% python3 -q
>>> import numpy as np
>>> np.set_printoptions(suppress=True, linewidth=100)
>>> X = np.loadtxt("w.csv", delimiter=",")
>>> X
array([[0., 0., 1., 0., 0., 1., 0., 0., 0., 0., 0., 1., 0.],
       [0., 0., 0., 1., 0., 0., 1., 1., 1., 1., 1., 0., 0.],
       [1., 0., 0., 0., 1., 1., 0., 0., 0., 0., 0., 1., 0.],
       [0., 1., 0., 0., 0., 0., 1., 1., 1., 1., 1., 0., 1.],
       [0., 0., 1., 0., 0., 1., 0., 0., 0., 0., 0., 1., 0.],
       [1., 0., 1., 0., 1., 0., 0., 0., 0., 0., 0., 0., 0.],
       [0., 1., 0., 1., 0., 0., 0., 1., 1., 1., 0., 0., 0.],
       [0., 1., 0., 1., 0., 0., 1., 0., 1., 1., 1., 0., 1.],
       [0., 1., 0., 1., 0., 0., 1., 1., 0., 0., 1., 0., 1.],
       [0., 1., 0., 1., 0., 0., 1., 1., 0., 0., 1., 0., 1.],
       [0., 1., 0., 1., 0., 0., 0., 1., 1., 1., 0., 0., 0.],
       [1., 0., 1., 0., 1., 0., 0., 0., 0., 0., 0., 0., 0.],
       [0., 0., 0., 1., 0., 0., 0., 1., 1., 1., 0., 0., 0.]])
>>> [round(float(x), 3) for x in np.linalg.svd(X, compute_uv=False)[:3]]
[5.875, 3.236, 2.55]
>>> print(round(np.linalg.norm(X, 2) / np.linalg.norm(X), 3))
0.746
>>> np.trace(X @ X @ X) // 6
np.float64(34.0)
>>> X.sum(axis=0)
array([3., 6., 4., 7., 3., 3., 5., 7., 6., 6., 5., 3., 4.])
>>> low = np.diag(X.sum(axis=1)) - X
>>> low @ np.ones(13)
array([0., 0., 0., 0., 0., 0., 0., 0., 0., 0., 0., 0., 0.])
>>> print(round(np.linalg.det(low[1:, 1:])))
0
>>> np.round(np.linalg.eigvalsh(low), 3) + 0
array([0., 0., 3., 3., 4., 5., 5., 5., 6., 7., 8., 8., 8.])
>>> w, vecs = np.linalg.eigh(X)
>>> vec = np.array([0, 2, -2, 1, -3, 0, -2, 0, 3, -1, -2, 0, 1])
>>> print((np.sign(vecs[:, -1].round(6)) == np.sign(vecs[0, -1].round(6))).astype(int))
[1 0 1 0 1 1 0 0 0 0 0 1 0]
>>> vec @ X @ vec
np.float64(-6.0)
>>> np.round(np.linalg.eigvalsh(X[1:, 1:]), 3) + 0
array([-2.55 , -1.562, -1.472, -1.279, -1.   , -1.   ,  0.   ,  0.   ,  0.   ,  0.426,  2.562,
        5.875])
>>> np.round(vec @ X @ vec / (vec @ vec), 3), np.round(w[0], 3), round(w[-1], 3)
(np.float64(-0.162), np.float64(-2.55), np.float64(5.875))
>>> other = X / np.linalg.norm(X, axis=1, keepdims=True)
>>> gram = other @ other.T
>>> print(round(float(np.degrees(np.arccos(np.clip(gram[3, 9], -1, 1)))), 3))
39.51
>>> gram[3].round(3)
array([0.   , 0.772, 0.   , 1.   , 0.   , 0.   , 0.676, 0.857, 0.772, 0.772, 0.676, 0.   , 0.567])
>>> W0 = np.load("case1.npy")
>>> W0
array([[ 0,  0,  2,  0,  0,  0,  0,  0,  0],
       [ 0,  0,  0,  0,  0,  0,  0,  0,  0],
       [ 0,  0,  0,  0,  3,  0,  0,  0,  0],
       [ 0,  0,  0,  0,  0,  0,  0,  0,  3],
       [ 0,  0,  0,  0,  0,  1,  0,  0,  0],
       [ 0,  0,  0,  0,  0,  0,  0, -1,  0],
       [ 0, -1,  0,  0,  0,  0,  0,  0,  0],
       [-2,  0,  0,  0,  0,  0,  0,  0,  0],
       [ 0,  0,  0,  0,  0,  0,  0,  0,  0]])
>>> round(float(np.linalg.norm(W0, 2) / np.linalg.norm(W0)), 3)
0.557
>>> J = np.load("layer19.npy")
>>> J
array([[1, 0, 0, 0, 0, 0, 0, 0, 0, 0],
       [1, 1, 0, 0, 0, 0, 0, 0, 0, 0],
       [2, 0, 1, 0, 0, 0, 0, 0, 0, 0],
       [1, 2, 2, 1, 0, 0, 0, 0, 0, 0],
       [2, 2, 2, 3, 1, 0, 0, 0, 0, 0],
       [1, 0, 3, 3, 2, 1, 0, 0, 0, 0],
       [3, 1, 1, 3, 0, 2, 1, 0, 0, 0],
       [0, 2, 3, 0, 0, 1, 1, 1, 0, 0],
       [1, 0, 2, 1, 0, 3, 0, 3, 1, 0],
       [0, 0, 1, 0, 2, 1, 3, 2, 3, 1]])
>>> U, sigma, Vt = np.linalg.svd(J)
>>> np.argmax(sigma[:-1] / (sigma[1:] + 1e-6)) + 1
np.int64(9)
>>> other = U[:, :9] @ np.diag(sigma[:9]) @ Vt[:9]
>>> other.round(3) + 0
array([[ 1.   ,  0.   ,  0.   ,  0.   ,  0.   ,  0.   ,  0.   ,  0.   ,  0.   , -0.001],
       [ 1.   ,  1.   ,  0.   ,  0.   ,  0.   ,  0.   ,  0.   ,  0.   ,  0.   ,  0.   ],
       [ 2.   ,  0.   ,  1.   ,  0.   ,  0.   ,  0.   ,  0.   ,  0.   ,  0.   ,  0.001],
       [ 1.   ,  2.   ,  2.   ,  1.   ,  0.   ,  0.   ,  0.   ,  0.   ,  0.   ,  0.   ],
       [ 2.   ,  2.   ,  2.   ,  3.   ,  1.   ,  0.   ,  0.   ,  0.   ,  0.   ,  0.   ],
       [ 1.   ,  0.   ,  3.   ,  3.   ,  2.   ,  1.   ,  0.   ,  0.   ,  0.   ,  0.   ],
       [ 3.   ,  1.   ,  1.   ,  3.   ,  0.   ,  2.   ,  1.   ,  0.   ,  0.   ,  0.   ],
       [ 0.   ,  2.   ,  3.   ,  0.   ,  0.   ,  1.   ,  1.   ,  1.   ,  0.   ,  0.   ],
       [ 1.   ,  0.   ,  2.   ,  1.   ,  0.   ,  3.   ,  0.   ,  3.   ,  1.   ,  0.   ],
       [ 0.   ,  0.   ,  1.   ,  0.   ,  2.   ,  1.   ,  3.   ,  2.   ,  3.   ,  1.   ]])
>>> np.round(np.linalg.norm(J, axis=0), 3)
array([4.69 , 3.742, 5.745, 5.385, 3.   , 4.   , 3.317, 3.742, 3.162, 1.   ])
>>> print(np.round(np.linalg.norm(J, "nuc"), 3))
28.738
>>> J[9] @ J[6]
np.int64(6)
>>> round(np.linalg.norm(J, 2), 3)
np.float64(9.508)
>>> np.linalg.norm(J, axis=1).argmax()
np.int64(9)
>>> round(np.linalg.norm(J, 1), 3), round(float(np.linalg.norm(J, np.inf)), 3)
(np.float64(15.0), 13.0)
>>> np.round(np.linalg.norm(J, axis=1), 3)
array([1.   , 1.414, 2.236, 3.162, 4.69 , 4.899, 5.   , 4.   , 5.   , 5.385])
